>>> import numpy as np
>>> np.set_printoptions(precision=2, suppress=True, linewidth=160)
>>> tidy = lambda a: np.round(a, 2) + 0
>>> sig = 10 * 0.7 ** np.arange(3)
>>> rng = np.random.default_rng(5604)
>>> W0 = rng.normal(size=(21, 3)) * rng.permutation(sig)
>>> tidy(W0)
array([[ -0.84,   6.55,   0.45],
       [ -3.57,  -8.15,  15.17],
       [ -8.35,   3.48,   7.04],
       [ 12.19,  -1.52,   4.89],
       [  2.14,   5.33,  -6.46],
       [ -3.05,  -9.98,   7.05],
       [  5.88,   0.78,   9.82],
       [  3.42,   2.64,   1.99],
       [ -0.27,  -1.22,  12.77],
       [  1.89,   0.05,  -1.03],
       [  2.05,  -3.99,  -0.16],
       [ -1.01,   1.9 ,  27.7 ],
       [ -6.73,   3.67, -11.85],
       [  3.57,  14.09,  -6.83],
       [  4.33,   0.87,   9.55],
       [  8.92,  -2.37,   0.78],
       [ -0.85,  -7.69,  -8.46],
       [  1.85,   0.19,  -9.69],
       [ -3.16,   1.96,   0.95],
       [ -8.26,   3.11, -26.94],
       [ -9.6 ,  10.29,  -2.95]])
>>> idx = rng.permutation(3)
>>> out = W0[:, idx] * rng.choice([-1, 1], 3)
>>> tidy(out)
array([[ -6.55,  -0.84,   0.45],
       [  8.15,  -3.57,  15.17],
       [ -3.48,  -8.35,   7.04],
       [  1.52,  12.19,   4.89],
       [ -5.33,   2.14,  -6.46],
       [  9.98,  -3.05,   7.05],
       [ -0.78,   5.88,   9.82],
       [ -2.64,   3.42,   1.99],
       [  1.22,  -0.27,  12.77],
       [ -0.05,   1.89,  -1.03],
       [  3.99,   2.05,  -0.16],
       [ -1.9 ,  -1.01,  27.7 ],
       [ -3.67,  -6.73, -11.85],
       [-14.09,   3.57,  -6.83],
       [ -0.87,   4.33,   9.55],
       [  2.37,   8.92,   0.78],
       [  7.69,  -0.85,  -8.46],
       [ -0.19,   1.85,  -9.69],
       [ -1.96,  -3.16,   0.95],
       [ -3.11,  -8.26, -26.94],
       [-10.29,  -9.6 ,  -2.95]])
>>> Uu, _, vt = np.linalg.svd(W0.T @ out)
>>> idx
array([1, 0, 2])
>>> tidy(np.linalg.lstsq(W0, out)[0])
array([[ 0.,  1.,  0.],
       [-1.,  0.,  0.],
       [ 0.,  0.,  1.]])
>>> q, R = np.linalg.qr(W0)
>>> print(tidy(np.trace(q @ q.T)))
3.0
>>> tidy(abs(R[0, 0])), tidy(np.linalg.norm(W0[:, 0]))
(np.float64(25.14), np.float64(25.14))
>>> np.allclose(R.T @ R, W0.T @ W0)
True
>>> r0 = np.array([2, 5, 9])
>>> tidy(np.convolve(W0[5], r0))
array([ -6.1 , -35.21, -63.24, -54.58,  63.47])
>>> gram = np.cov(W0, rowvar=False)
>>> tidy(np.polyfit(W0[:, 1], W0[:, 2], 1))
array([-0.55,  1.66])
>>> np.argwhere(np.triu(np.abs(np.corrcoef(W0.T)) > 0.8, 1))
array([], shape=(0, 2), dtype=int64)
>>> print(np.argsort(-W0.std(axis=0).round(6), kind="stable"))
[2 1 0]
>>> tidy(np.median(W0, axis=0))
array([-0.27,  0.87,  0.78])
>>> print(tidy(W0.std(axis=0)))
[ 5.49  5.6  11.08]
>>> d = np.linalg.norm(W0[:, None] - W0[None], axis=-1)
>>> np.unravel_index(d.round(6).argmax(), d.shape)
(np.int64(11), np.int64(19))
>>> d.mean(axis=1).argmax()
np.int64(19)
>>> (d + 1e9 * np.eye(21)).round(6).argmin(axis=1)
array([18,  8, 18, 15, 17,  1, 14,  9, 14, 10,  9,  8, 17,  4,  6,  3, 17,  4,  0, 12,  0])
>>> F = np.load("x.npy")
>>> F
array([[ 16.67,  -5.84,   7.46],
       [ 12.19,  -5.21,   5.57],
       [ 10.22,  -4.88,   4.68],
       [  9.6 ,  -4.76,   4.39],
       [  4.94,  -3.69,   2.07],
       [  4.18,  -3.44,   1.66],
       [  1.54,  -2.21,   0.16],
       [  1.15,  -1.91,  -0.06],
       [  1.06,  -1.83,  -0.11],
       [  0.3 ,  -0.79,  -0.32],
       [  0.04,  -0.12,  -0.08],
       [ -0.12,   0.34,   0.26],
       [ -0.99,   1.76,   2.2 ],
       [ -1.02,   1.79,   2.25],
       [ -2.02,   2.52,   3.8 ],
       [ -2.38,   2.71,   4.26],
       [ -4.5 ,   3.55,   6.57],
       [ -6.15,   4.02,   8.06],
       [ -6.33,   4.06,   8.21],
       [ -8.76,   4.6 ,  10.13],
       [-11.15,   5.04,  11.82],
       [-12.38,   5.24,  12.63],
       [-12.67,   5.28,  12.82],
       [-13.41,   5.39,  13.29],
       [-16.92,   5.87,  15.39]])
>>> basis = F[[5, 14]].astype(float)
>>> for _ in range(3):
...     idx = np.linalg.norm(F[:, None] - basis, axis=-1).argmin(axis=1)
...     basis = np.array([F[idx == j].mean(axis=0) for j in range(2)])
... 
>>> idx
array([0, 0, 0, 0, 0, 0, 0, 0, 0, 0, 0, 0, 0, 0, 1, 1, 1, 1, 1, 1, 1, 1, 1, 1, 1])
>>> np.bincount(idx)
array([14, 11])
>>> tidy(basis[1] - basis[0])
array([-13.06,   6.59,   7.57])
>>> out = np.c_[F[:, :1] @ np.array([[1]]), np.array([7, 4, 5, 6, 4, 7, 8, 9, 6, 6, 7, 5, 4, 2, 1, 5, 3, 9, 1, 5, 1, 2, 9, 1, 3])]
>>> out
array([[ 16.67,   7.  ],
       [ 12.19,   4.  ],
       [ 10.22,   5.  ],
       [  9.6 ,   6.  ],
       [  4.94,   4.  ],
       [  4.18,   7.  ],
       [  1.54,   8.  ],
       [  1.15,   9.  ],
       [  1.06,   6.  ],
       [  0.3 ,   6.  ],
       [  0.04,   7.  ],
       [ -0.12,   5.  ],
       [ -0.99,   4.  ],
       [ -1.02,   2.  ],
       [ -2.02,   1.  ],
       [ -2.38,   5.  ],
       [ -4.5 ,   3.  ],
       [ -6.15,   9.  ],
       [ -6.33,   1.  ],
       [ -8.76,   5.  ],
       [-11.15,   1.  ],
       [-12.38,   2.  ],
       [-12.67,   9.  ],
       [-13.41,   1.  ],
       [-16.92,   3.  ]])
>>> print(tidy(np.linalg.lstsq(F, out[:, 0])[0]))
[1. 0. 0.]
>>> hat = F @ np.linalg.solve(F.T @ F, F.T)
>>> tidy(hat @ F[:, 2])
array([ 7.46,  5.57,  4.68,  4.39,  2.07,  1.66,  0.16, -0.06, -0.11, -0.32, -0.08,  0.26,  2.2 ,  2.25,  3.8 ,  4.26,  6.57,  8.06,  8.21, 10.13, 11.82,
       12.63, 12.82, 13.29, 15.39])
>>> tidy(np.trace(hat))
np.float64(3.0)
>>> tidy(np.linalg.eigvalsh(hat))
array([0., 0., 0., 0., 0., 0., 0., 0., 0., 0., 0., 0., 0., 0., 0., 0., 0., 0., 0., 0., 0., 0., 1., 1., 1.])
>>> print(tidy(np.diag(hat)))
[0.45 0.22 0.17 0.15 0.12 0.11 0.08 0.06 0.06 0.01 0.   0.   0.06 0.06 0.09 0.09 0.1  0.09 0.09 0.09 0.12 0.14 0.15 0.17 0.32]
>>> vec = np.array([-3, 5, -3])
>>> target = F @ vec
>>> print(tidy(np.linalg.pinv(F) @ F))
[[1. 0. 0.]
 [0. 1. 0.]
 [0. 0. 1.]]
>>> target = target + 0.02 * rng.normal(size=25)
>>> tidy(target)
array([-101.64,  -79.37,  -69.1 ,  -65.74,  -39.49,  -34.71,  -16.19,  -12.81,  -11.99,   -3.89,   -0.49,    1.3 ,    5.18,    5.23,    7.26,    7.91,   11.56,
         14.35,   14.65,   18.91,   23.2 ,   25.42,   25.96,   27.27,   33.91])
>>> c, *_ = np.linalg.lstsq(F, target)
>>> c.round()
array([-3.,  5., -3.])
>>> [round(float(np.linalg.norm(np.linalg.solve(F.T @ F + lam * np.eye(3), F.T @ target))), 2) for lam in (0, 1, 10, 100)]
[6.56, 6.49, 6.07, 5.06]
>>> tidy(c)
array([-3.,  5., -3.])
>>> print(tidy(F.T @ (target - F @ c)))
[0. 0. 0.]
>>> cen = (F - F.mean(axis=0)) / F.std(axis=0)
>>> cen.std(axis=0)
array([1., 1., 1.])
>>> c = np.linalg.lstsq(np.delete(cen, 1, axis=1), cen[:, 1])[0]
>>> tidy(1 - np.var(cen[:, 1] - np.delete(cen, 1, axis=1) @ c))
np.float64(0.91)
>>> tidy(c)
array([-0.92,  0.06])
>>> J = np.loadtxt("case19.csv", delimiter=",")
>>> J
array([[ 3.,  0.,  4.],
       [ 3.,  0.,  3.],
       [ 3.,  8.,  0.],
       [ 3.,  5.,  1.],
       [ 3.,  2.,  2.],
       [ 3.,  2.,  2.],
       [ 3., 11.,  0.],
       [ 3.,  0.,  5.],
       [ 3.,  0.,  4.],
       [ 3.,  0.,  4.],
       [ 3.,  5.,  1.],
       [ 3., 11.,  0.],
       [ 3.,  2.,  2.],
       [ 3.,  8.,  0.],
       [ 3., 11.,  0.],
       [ 3.,  0.,  4.]])
>>> vec = np.array([-3, -1, 2])
>>> np.einsum("ij,j->i", J, vec)
array([ -1.,  -3., -17., -12.,  -7.,  -7., -20.,   1.,  -1.,  -1., -12., -20.,  -7., -17., -20.,  -1.])
>>> np.sign((J @ vec).round(6))
array([-1., -1., -1., -1., -1., -1., -1.,  1., -1., -1., -1., -1., -1., -1., -1., -1.])
>>> (J * vec).sum(axis=1)
array([ -1.,  -3., -17., -12.,  -7.,  -7., -20.,   1.,  -1.,  -1., -12., -20.,  -7., -17., -20.,  -1.])
>>> feats = np.loadtxt("out14.csv", delimiter=",")
>>> tidy(feats)
array([[0.5 , 0.5 , 0.  ],
       [0.33, 0.33, 0.33],
       [0.5 , 0.25, 0.25]])
>>> vec = np.array([-9, 6, 8])
>>> (feats @ vec).argmax()
np.int64(1)
>>> np.linalg.norm(feats @ vec) <= np.linalg.norm(feats, 2) * np.linalg.norm(vec) + 1e-9
np.True_
>>> tidy(feats @ (2 * vec))
array([-3.  ,  3.33, -2.  ])
>>> print(tidy(feats @ vec))
[-1.5   1.67 -1.  ]
>>> print(feats @ np.ones(3))
[1. 1. 1.]
>>> tidy(np.abs(np.linalg.eigvals(feats)).max())
np.float64(1.0)
>>> tidy(feats @ feats)
array([[0.42, 0.42, 0.17],
       [0.44, 0.36, 0.19],
       [0.46, 0.4 , 0.15]])
>>> np.allclose(feats @ feats.T, feats.T @ feats)
False
>>> tidy(np.sort(np.abs(np.linalg.eigvals(feats))))
array([0.2, 0.2, 1. ])
>>> print(tidy((feats + feats.T) / 2))
[[0.5  0.42 0.25]
 [0.42 0.33 0.29]
 [0.25 0.29 0.25]]
>>> np.count_nonzero(feats)
np.int64(8)
>>> np.abs(feats).max()
np.float64(0.5)
>>> tidy(np.linalg.norm(feats))
np.float64(1.1)
>>> np.linalg.matrix_rank(feats)
np.int64(3)
>>> tidy(feats.sum(axis=0))
array([1.33, 1.08, 0.58])
>>> tidy(np.linalg.norm(feats, axis=1))
array([0.71, 0.58, 0.61])
>>> print(tidy(feats[0] @ feats[1]))
0.33
>>> tidy(np.linalg.norm(feats, 2))
np.float64(1.05)
>>> tidy(np.linalg.norm(feats) ** 2 / np.linalg.norm(feats, 2) ** 2)
np.float64(1.09)
>>> tidy(np.linalg.norm(feats, "nuc"))
np.float64(1.48)
>>> Uu, sig, vt = np.linalg.svd(feats, full_matrices=False)
>>> tidy(np.abs(vt[0]))
array([0.74, 0.6 , 0.3 ])
>>> tidy(sig)
array([1.05, 0.29, 0.14])
>>> np.abs(Uu[:, 0]).round(6).argmax()
np.int64(0)
>>> print(tidy(Uu.T @ Uu))
[[1. 0. 0.]
 [0. 1. 0.]
 [0. 0. 1.]]
>>> tidy(sig / sig[0])
array([1.  , 0.28, 0.13])
>>> tidy(Uu.T @ feats @ vt.T)
array([[1.05, 0.  , 0.  ],
       [0.  , 0.29, 0.  ],
       [0.  , 0.  , 0.14]])
>>> (sig > 1e-8).sum()
np.int64(3)
>>> E = np.loadtxt("block7.csv", delimiter=",")
>>> print(E)
[[-1.5 -0.7 -1.7]
 [ 1.5 -0.5 -0.1]
 [-0.2  0.   0.5]
 [ 0.1 -1.4  1.9]]
>>> vec = np.array([3, 0, -3])
>>> target = E @ vec
>>> tidy(target)
array([ 0.6,  4.8, -2.1, -5.4])
>>> tidy(np.linalg.solve(E.T @ E, E.T @ target))
array([ 3.,  0., -3.])
>>> print(tidy(np.linalg.pinv(E) @ E))
[[1. 0. 0.]
 [0. 1. 0.]
 [0. 0. 1.]]
>>> target = target + 0.1 * rng.normal(size=4)
>>> print(tidy(target))
[ 0.65  4.78 -2.16 -5.58]
>>> c, *_ = np.linalg.lstsq(E, target)
>>> tidy(c)
array([ 3.  ,  0.06, -3.06])
>>> tidy(E.T @ (target - E @ c))
array([0., 0., 0.])
>>> c.round()
array([ 3.,  0., -3.])
>>> print([round(float(np.linalg.norm(np.linalg.solve(E.T @ E + lam * np.eye(3), E.T @ target))), 2) for lam in (0, 1, 10, 100)])
[4.29, 3.17, 1.06, 0.15]
>>> print(tidy(np.linalg.norm(target - E @ c)))
0.03
>>> out = np.c_[E[:, :1] @ np.array([[5]]), np.array([-2, 3, 0, -2])]
>>> out
array([[-7.5, -2. ],
       [ 7.5,  3. ],
       [-1. ,  0. ],
       [ 0.5, -2. ]])
>>> np.linalg.matrix_rank(out)
np.int64(2)
>>> tidy(np.linalg.norm(out - E @ np.linalg.lstsq(E, out)[0], axis=0))
array([0. , 0.8])
>>> m1 = np.array([[0, -2, -3], [0, 0, 0], [0, 0, 0]])
>>> print(np.linalg.matrix_rank(m1 - m1[0, 0] * np.eye(3)))
1
>>> print(tidy(np.sort(np.linalg.eigvals(m1))))
[0. 0. 0.]
>>> (m1 - m1.T) / 2
array([[ 0. , -1. , -1.5],
       [ 1. ,  0. ,  0. ],
       [ 1.5,  0. ,  0. ]])
>>> np.allclose(m1 @ m1.T, m1.T @ m1)
False
>>> print(m1 @ m1)
[[0 0 0]
 [0 0 0]
 [0 0 0]]
>>> tidy(np.sort(np.abs(np.linalg.eigvals(m1))))
array([0., 0., 0.])
>>> np.trace(m1)
np.int64(0)
>>> print(tidy(np.linalg.det(m1)))
0.0
>>> out = m1 + rng.integers(-2, 3, (3, 1)) @ rng.integers(-2, 3, (1, 3))
>>> out
array([[ 0, -2, -3],
       [-2,  2,  4],
       [ 1, -1, -2]])
>>> print(np.linalg.matrix_rank(out - m1, tol=1e-8))
1
>>> np.abs(out - m1).sum(axis=1)
array([0, 8, 4])
>>> np.linalg.matrix_rank(m1, rtol=0.1)
np.int64(1)
>>> print([round(float(x), 2) for x in np.linalg.svd(m1, compute_uv=False)[:3]])
[3.61, 0.0, 0.0]
>>> np.linalg.cond(m1) > 100
np.True_
>>> X = np.load("mat.npy")
>>> print(X)
[[ 0.3  0.2  1.1]
 [ 0.3  0.1 -0.5]
 [ 0.2  0.3 -0.1]
 [-1.4  0.4  2.4]
 [ 0.8 -3.4 -0.3]
 [ 1.1  0.6  0.4]
 [13.  -0.5  4.5]
 [ 0.7  0.9 -1.2]
 [-2.6 -0.9  0. ]
 [ 1.  -0.3  0.9]
 [-1.   1.9 -0.5]
 [ 0.5  0.6  1.6]]
>>> vec = np.array([2, 3, -4])
>>> (X @ vec).argmax()
np.int64(7)
>>> np.linalg.norm(X @ vec) <= np.linalg.norm(X, 2) * np.linalg.norm(vec) + 1e-9
np.True_
>>> print(tidy(X * vec))
[[  0.6   0.6  -4.4]
 [  0.6   0.3   2. ]
 [  0.4   0.9   0.4]
 [ -2.8   1.2  -9.6]
 [  1.6 -10.2   1.2]
 [  2.2   1.8  -1.6]
 [ 26.   -1.5 -18. ]
 [  1.4   2.7   4.8]
 [ -5.2  -2.7   0. ]
 [  2.   -0.9  -3.6]
 [ -2.    5.7   2. ]
 [  1.    1.8  -6.4]]
>>> X @ np.eye(3)[0]
array([ 0.3,  0.3,  0.2, -1.4,  0.8,  1.1, 13. ,  0.7, -2.6,  1. , -1. ,  0.5])
>>> tidy(X @ vec)
array([ -3.2,   2.9,   1.7, -11.2,  -7.4,   2.4,   6.5,   8.9,  -7.9,  -2.5,   5.7,  -3.6])
>>> out = X + rng.integers(-2, 3, (12, 1)) @ rng.integers(-2, 3, (1, 3))
>>> print(tidy(out))
[[ 2.3  2.2 -0.9]
 [ 4.3  4.1 -4.5]
 [ 4.2  4.3 -4.1]
 [-3.4 -1.6  4.4]
 [ 2.8 -1.4 -2.3]
 [ 1.1  0.6  0.4]
 [17.   3.5  0.5]
 [ 2.7  2.9 -3.2]
 [-0.6  1.1 -2. ]
 [ 1.  -0.3  0.9]
 [-1.   1.9 -0.5]
 [-1.5 -1.4  3.6]]
>>> np.linalg.matrix_rank(out - X, tol=1e-8)
np.int64(1)
>>> np.abs(out - X).sum(axis=1)
array([ 6., 12., 12.,  6.,  6.,  0., 12.,  6.,  6.,  0.,  0.,  6.])
